>>> import numpy as np
>>> from numpy import linalg as LA
>>> np.set_printoptions(precision=2, suppress=True, linewidth=140, sign=" ")
>>> mat = np.load("layer13.npy")
>>> mat
array([[ 1.18, -0.45, -0.45],
       [ 1.15, -0.55, -0.38],
       [-1.1 ,  0.46,  0.31],
       [ 2.19, -1.02, -0.72],
       [-0.01,  0.01, -0.02],
       [-2.18,  0.99,  0.84],
       [-0.07, -0.1 , -0.04],
       [-2.23,  0.95,  0.74],
       [ 0.02, -0.06, -0.05],
       [ 2.18, -0.94, -0.79],
       [ 0.02,  0.01,  0.02],
       [ 1.09, -0.47, -0.32],
       [ 2.23, -0.98, -0.79],
       [-2.2 ,  1.06,  0.79],
       [-2.06,  1.04,  0.77],
       [ 1.24, -0.5 , -0.47],
       [-2.2 ,  0.96,  0.81],
       [ 1.1 , -0.53, -0.41],
       [-2.18,  1.  ,  0.86],
       [-0.02, -0.01, -0.1 ],
       [ 1.05, -0.49, -0.41],
       [-1.11,  0.55,  0.38],
       [ 0.  ,  0.04, -0.02],
       [ 1.17, -0.55, -0.44]])
>>> LA.matrix_rank(mat, rtol=0.1)
np.int64(1)
>>> [round(float(x), 2) for x in LA.svd(mat, compute_uv=False)[:3]]
[8.53, 0.24, 0.2]
>>> round(np.log10(LA.cond(mat)))
2
>>> np.round(LA.norm(mat, 2) / LA.norm(mat), 2)
np.float64(1.0)
>>> left, sv, Vt = LA.svd(mat)
>>> sv
array([ 8.53,  0.24,  0.2 ])
>>> A2 = left[:, :1] @ np.diag(sv[:1]) @ Vt[:1]
>>> np.round(np.abs(mat - A2).max(), 2)
np.float64(0.1)
>>> round(LA.norm(mat - A2, 2), 2), round(float(sv[1]), 2)
(np.float64(0.24), 0.24)
>>> LA.matrix_rank(A2)
np.int64(1)
>>> round(float(LA.norm(mat - A2) / LA.norm(mat)), 2)
0.04
>>> Xs = mat - mat.mean(axis=0)
>>> evecs = LA.svd(Xs)[2][:1]
>>> A2 = Xs - Xs @ evecs.T @ evecs
>>> np.diag(evecs.T @ evecs)
array([ 0.75,  0.15,  0.1 ])
>>> LA.norm(A2, axis=1).round(6).argmax()
np.int64(6)
>>> np.cov(Xs @ evecs.T, rowvar=False)
array( 3.16)
>>> A2.std(axis=0)
array([ 0.02,  0.04,  0.04])
>>> dist = LA.norm(mat[:, None] - mat[None], axis=-1)
>>> np.unravel_index(dist.round(6).argmax(), dist.shape)
(np.int64(12), np.int64(13))
>>> dist.shape
(24, 24)
>>> dist[4].round(6).argsort(kind="stable")[:4]
array([  4,  22,  10,   8])
>>> (dist + 1e9 * np.eye(24)).round(6).argmin(axis=1)
array([ 15,  17,  21,  12,  22,  18,   8,  16,  19,  12,   4,  20,   9,   5,  13,   0,   5,   1,   5,   8,  17,   2,   4,   1])
>>> LA.matrix_rank(dist ** 2)
np.int64(5)
>>> np.flatnonzero(dist[4] < dist.mean() / 2)
array([  4,   6,   8,  10,  19,  22])
>>> Xs = (mat - mat.mean(axis=0)) / mat.std(axis=0)
>>> np.argwhere(np.abs(Xs) > 2)
array([], shape=(0, 2), dtype=int64)
>>> Xs.std(axis=0)
array([ 1.,  1.,  1.])
>>> c = LA.lstsq(np.delete(Xs, 1, axis=1), Xs[:, 1])[0]
>>> round(1 - np.var(Xs[:, 1] - np.delete(Xs, 1, axis=1) @ c), 2)
np.float64(0.99)
>>> np.abs(c).argmax()
np.int64(0)
>>> J = np.load("m.npy")
>>> J
array([[-0.5, -0.7, -0.1, -8. ],
       [-0.3, -1.7, -0.7,  0. ],
       [-0.3,  0.2,  0.5, 18. ],
       [ 1.5,  0.6,  1.9, -4. ]])
>>> r0 = np.array([3, 2, 3, 4])
>>> A2 = J + np.outer(r0, np.eye(4)[1])
>>> A2
array([[-0.5,  2.3, -0.1, -8. ],
       [-0.3,  0.3, -0.7,  0. ],
       [-0.3,  3.2,  0.5, 18. ],
       [ 1.5,  4.6,  1.9, -4. ]])
>>> LA.matrix_rank(A2 - J)
np.int64(1)
>>> round(float(LA.det(A2) / LA.det(J)), 2), round(float(1 + LA.solve(J, r0)[1]), 2)
(-1.87, -1.87)
>>> O = A2.astype(float).copy()
>>> for j in range(4):
...     O[:, j] -= O[:, :j] @ (O[:, :j].T @ O[:, j])
...     O[:, j] /= LA.norm(O[:, j])
... 
>>> np.round(O.T @ A2, 2) + 0
array([[ 1.64,  2.87,  1.81, -4.52],
       [ 0.  ,  5.34,  0.88,  6.32],
       [ 0.  ,  0.  ,  0.56,  8.57],
       [ 0.  ,  0.  ,  0.  , 16.44]])
>>> np.round(O.T @ O, 2) + 0
array([[ 1.,  0.,  0.,  0.],
       [ 0.,  1.,  0.,  0.],
       [ 0.,  0.,  1.,  0.],
       [ 0.,  0.,  0.,  1.]])
>>> A2 = J / np.sqrt((J ** 2).mean(axis=1, keepdims=True))
>>> A2[2]
array([-0.03,  0.02,  0.06,  2.  ])
>>> LA.norm(A2, axis=1)
array([ 2.,  2.,  2.,  2.])
>>> LA.eigvals(J)
array([-6.89+0.j  ,  3.69+0.j  , -1.25+0.37j, -1.25-0.37j])
>>> J[1] @ J[3]
np.float64(-2.8)
>>> LA.norm(J, axis=0)
array([  1.64,   1.94,   2.09,  20.1 ])
>>> round(float(LA.norm(J) ** 2 / LA.norm(J, 2) ** 2), 2)
1.03
>>> LA.norm(J, axis=1)
array([  8.05,   1.86,  18.01,   4.71])
>>> np.round(LA.norm(J[1] - J[3]), 2)
np.float64(5.59)
>>> m1 = np.load("block4.npy")
>>> m1
array([[ 4.,  0.],
       [ 0.,  4.]])
>>> def softmax(z):
...     e = np.exp(z - z.max(axis=-1, keepdims=True))
...     return e / e.sum(axis=-1, keepdims=True)
... 
>>> softmax(m1).sum(axis=1)
array([ 1.,  1.])
>>> softmax(m1[0])
array([ 0.98,  0.02])
>>> np.round(softmax(10 * m1[0]), 2) + 0
array([ 1.,  0.])
>>> softmax(m1[0] + 2)
array([ 0.98,  0.02])
>>> S = m1 @ m1.T / np.sqrt(2)
>>> np.round(softmax(S), 2) + 0
array([[ 1.,  0.],
       [ 0.,  1.]])
>>> np.round(softmax(S)[0] @ m1, 2) + 0
array([ 4.,  0.])
>>> np.round(softmax(S + np.triu(np.full(S.shape, -np.inf), 1)), 2) + 0
array([[ 1.,  0.],
       [ 0.,  1.]])
>>> Lm = LA.cholesky(m1)
>>> np.diag(Lm) ** 2
array([ 4.,  4.])
>>> Lm
array([[ 2.,  0.],
       [ 0.,  2.]])
>>> m1 / np.sqrt(np.outer(np.diag(m1), np.diag(m1)))
array([[ 1.,  0.],
       [ 0.,  1.]])
>>> A = -1 * np.eye(4) + np.ones((4, 4))
>>> A
array([[ 0.,  1.,  1.,  1.],
       [ 1.,  0.,  1.,  1.],
       [ 1.,  1.,  0.,  1.],
       [ 1.,  1.,  1.,  0.]])
>>> A.sum(axis=0)
array([ 3.,  3.,  3.,  3.])
>>> np.trace(A @ A @ A) // 6
np.float64(4.0)
>>> A @ A
array([[ 3.,  2.,  2.,  2.],
       [ 2.,  3.,  2.,  2.],
       [ 2.,  2.,  3.,  2.],
       [ 2.,  2.,  2.,  3.]])
>>> Lm = np.diag(A.sum(axis=1)) - A
>>> (LA.eigvalsh(Lm) < 1e-8).sum()
np.int64(1)
>>> Lm @ np.ones(4)
array([ 0.,  0.,  0.,  0.])
>>> round(LA.det(Lm[1:, 1:]))
16
>>> np.round(LA.eigvalsh(Lm), 2) + 0
array([ 0.,  4.,  4.,  4.])
>>> LA.matrix_rank(Lm)
np.int64(3)
>>> LA.norm(A, axis=1)
array([ 1.73,  1.73,  1.73,  1.73])
>>> round(float(LA.norm(A[3] - A[1])), 2)
1.41
>>> round(float(LA.norm(A, "nuc")), 2)
6.0
>>> round(float(LA.norm(A, 1)), 2), round(LA.norm(A, np.inf), 2)
(3.0, np.float64(3.0))
>>> LA.norm(A, axis=1).argmax()
np.int64(0)
>>> A[3] @ A[1]
np.float64(2.0)
>>> data = np.load("out2.npy")
>>> data
array([[ 2.  ,  0.2 , -1.1 ,  0.9 ],
       [ 2.06,  0.19, -1.17,  0.92],
       [-0.6 ,  0.3 ,  0.4 , -0.9 ]])
>>> x0 = np.array([4, 3, -1])
>>> y = mat @ x0
>>> LA.lstsq(mat, y)[0]
array([ 4.,  3., -1.])
>>> rng = np.random.default_rng(69919)
>>> y = y + 0.02 * rng.normal(size=24)
>>> y
array([ 3.83,  3.36, -3.36,  6.42,  0.01, -6.6 , -0.55, -6.82, -0.04,  6.64,  0.1 ,  3.26,  6.76, -6.38, -5.91,  3.92, -6.74,  3.23, -6.56,
       -0.02,  3.17, -3.16,  0.12,  3.45])
>>> c, *_ = LA.lstsq(mat, y)
>>> c
array([ 4.01,  2.95, -0.89])
>>> round(float(LA.norm(y - mat @ c)), 2)
0.09
>>> round(LA.det(m1), 2)
np.float64(16.0)
>>> left, sv, Vt = LA.svd(data)
>>> np.argmax(sv[:-1] / (sv[1:] + 1e-6)) + 1
np.int64(2)
>>> sv
array([ 3.68,  0.67,  0.03])
>>> A2 = left[:, :2] @ np.diag(sv[:2]) @ Vt[:2]
>>> A2
array([[ 1.99,  0.19, -1.12,  0.89],
       [ 2.06,  0.2 , -1.15,  0.93],
       [-0.6 ,  0.3 ,  0.4 , -0.9 ]])
>>> LA.matrix_rank(A2)
np.int64(2)
>>> np.round(LA.norm(data - A2, 2), 2), np.round(sv[2], 2)
(np.float64(0.03), np.float64(0.03))
>>> round(LA.norm(data - A2) / LA.norm(data), 2)
np.float64(0.01)
>>> X = np.load("a.npy")
>>> X
array([[ 0.1, -0.3,  0. ],
       [-0.3,  0.9,  0. ],
       [ 0. ,  0. ,  0. ]])
>>> np.einsum("ii->", X)
np.float64(1.0)
>>> np.poly(X)
array([ 1., -1.,  0.,  0.])
>>> np.round(LA.eigvals(X).sum().real, 2)
np.float64(1.0)
>>> x0 = np.array([-3, 0, 3])
>>> X @ x0
array([-0.3,  0.9,  0. ])
>>> np.eye(3) - X
array([[ 0.9,  0.3,  0. ],
       [ 0.3,  0.1,  0. ],
       [ 0. ,  0. ,  1. ]])
>>> np.trace(X)
np.float64(1.0)
>>> X @ X @ x0
array([-0.3,  0.9,  0. ])
>>> LA.eigvalsh(2 * X - np.eye(3))
array([-1., -1.,  1.])
>>> E = np.array([[-2, 0, 0], [0, 3, 0], [0, 0, -3]])
>>> E.T @ E
array([[ 4,  0,  0],
       [ 0,  9,  0],
       [ 0,  0,  9]])
>>> E @ E.T
array([[ 4,  0,  0],
       [ 0,  9,  0],
       [ 0,  0,  9]])
>>> LA.pinv(E)
array([[-0.5 ,  0.  ,  0.  ],
       [ 0.  ,  0.33,  0.  ],
       [ 0.  ,  0.  , -0.33]])
>>> LA.svd(E, compute_uv=False)
array([ 3.,  3.,  2.])
>>> idx = rng.permutation(3)
>>> idx
array([ 0,  1,  2])
>>> A2 = E[idx][:, idx]
>>> np.diag(A2)
array([-2,  3, -3])
>>> A2
array([[-2,  0,  0],
       [ 0,  3,  0],
       [ 0,  0, -3]])
>>> np.sort(np.abs(LA.eigvals(A2)))
array([ 2.,  3.,  3.])
>>> np.allclose(A2, E)
True
>>> A2 = E / np.sqrt((E ** 2).mean(axis=1, keepdims=True))
>>> E - E.mean(axis=1, keepdims=True)
array([[-1.33,  0.67,  0.67],
       [-1.  ,  2.  , -1.  ],
       [ 1.  ,  1.  , -2.  ]])
>>> M = np.load("arr.npy")
>>> M
array([[-5,  2, -1, -1],
       [ 2, -5,  2, -1],
       [-1,  2, -5,  2],
       [-1, -1,  2, -5]])
>>> # symmetric, so the eigenvalues are real
>>> r0 = np.array([1, 2, 0])
>>> A2 = E + np.outer(r0, np.eye(3)[2])
>>> LA.matrix_rank(A2 - E)
np.int64(1)
>>> A2
array([[-2.,  0.,  1.],
       [ 0.,  3.,  2.],
       [ 0.,  0., -3.]])
